% python3 -q
>>> import numpy as np
>>> np.set_printoptions(suppress=True, linewidth=200)
>>> E = np.loadtxt("dump.csv", delimiter=",")
>>> print(E)
[[ 0.  0.  0.  0. -2.  0. -2. -1.  2.]
 [ 0.  0.  0.  0. -2.  3.  1.  1.  3.]
 [ 0.  0.  0.  0. -1.  1.  0. -3.  2.]
 [ 0.  0.  0.  0.  2.  3.  2. -1.  2.]
 [-2. -2. -1.  2.  0.  0.  0.  0.  0.]
 [ 0.  3.  1.  3.  0.  0.  0.  0.  0.]
 [-2.  1.  0.  2.  0.  0.  0.  0.  0.]
 [-1.  1. -3. -1.  0.  0.  0.  0.  0.]
 [ 2.  3.  2.  2.  0.  0.  0.  0.  0.]]
>>> theta = np.radians(18)
>>> Rm = np.eye(9)
>>> Rm[1, 1] = Rm[4, 4] = np.cos(theta)
>>> Rm[1, 4], Rm[4, 1] = -np.sin(theta), np.sin(theta)
>>> print(Rm.round(2))
[[ 1.    0.    0.    0.    0.    0.    0.    0.    0.  ]
 [ 0.    0.95  0.    0.   -0.31  0.    0.    0.    0.  ]
 [ 0.    0.    1.    0.    0.    0.    0.    0.    0.  ]
 [ 0.    0.    0.    1.    0.    0.    0.    0.    0.  ]
 [ 0.    0.31  0.    0.    0.95  0.    0.    0.    0.  ]
 [ 0.    0.    0.    0.    0.    1.    0.    0.    0.  ]
 [ 0.    0.    0.    0.    0.    0.    1.    0.    0.  ]
 [ 0.    0.    0.    0.    0.    0.    0.    1.    0.  ]
 [ 0.    0.    0.    0.    0.    0.    0.    0.    1.  ]]
>>> A2 = E @ Rm.T
>>> print(np.allclose(E @ E.T, A2 @ A2.T))
True
>>> print(A2.round(2))
[[ 0.    0.62  0.    0.   -1.9   0.   -2.   -1.    2.  ]
 [ 0.    0.62  0.    0.   -1.9   3.    1.    1.    3.  ]
 [ 0.    0.31  0.    0.   -0.95  1.    0.   -3.    2.  ]
 [ 0.   -0.62  0.    0.    1.9   3.    2.   -1.    2.  ]
 [-2.   -1.9  -1.    2.   -0.62  0.    0.    0.    0.  ]
 [ 0.    2.85  1.    3.    0.93  0.    0.    0.    0.  ]
 [-2.    0.95  0.    2.    0.31  0.    0.    0.    0.  ]
 [-1.    0.95 -3.   -1.    0.31  0.    0.    0.    0.  ]
 [ 2.    2.85  2.    2.    0.93  0.    0.    0.    0.  ]]
>>> U, sv, VT = np.linalg.svd(E)
>>> print(np.argmax(sv[:-1] / (sv[1:] + 1e-6)) + 1)
8
>>> A2 = U[:, :8] @ np.diag(sv[:8]) @ VT[:8]
>>> print(np.linalg.matrix_rank(A2))
8
>>> print(round(float(np.linalg.norm(E - A2, 2)), 2), np.round(sv[8], 2))
0.0 0.0
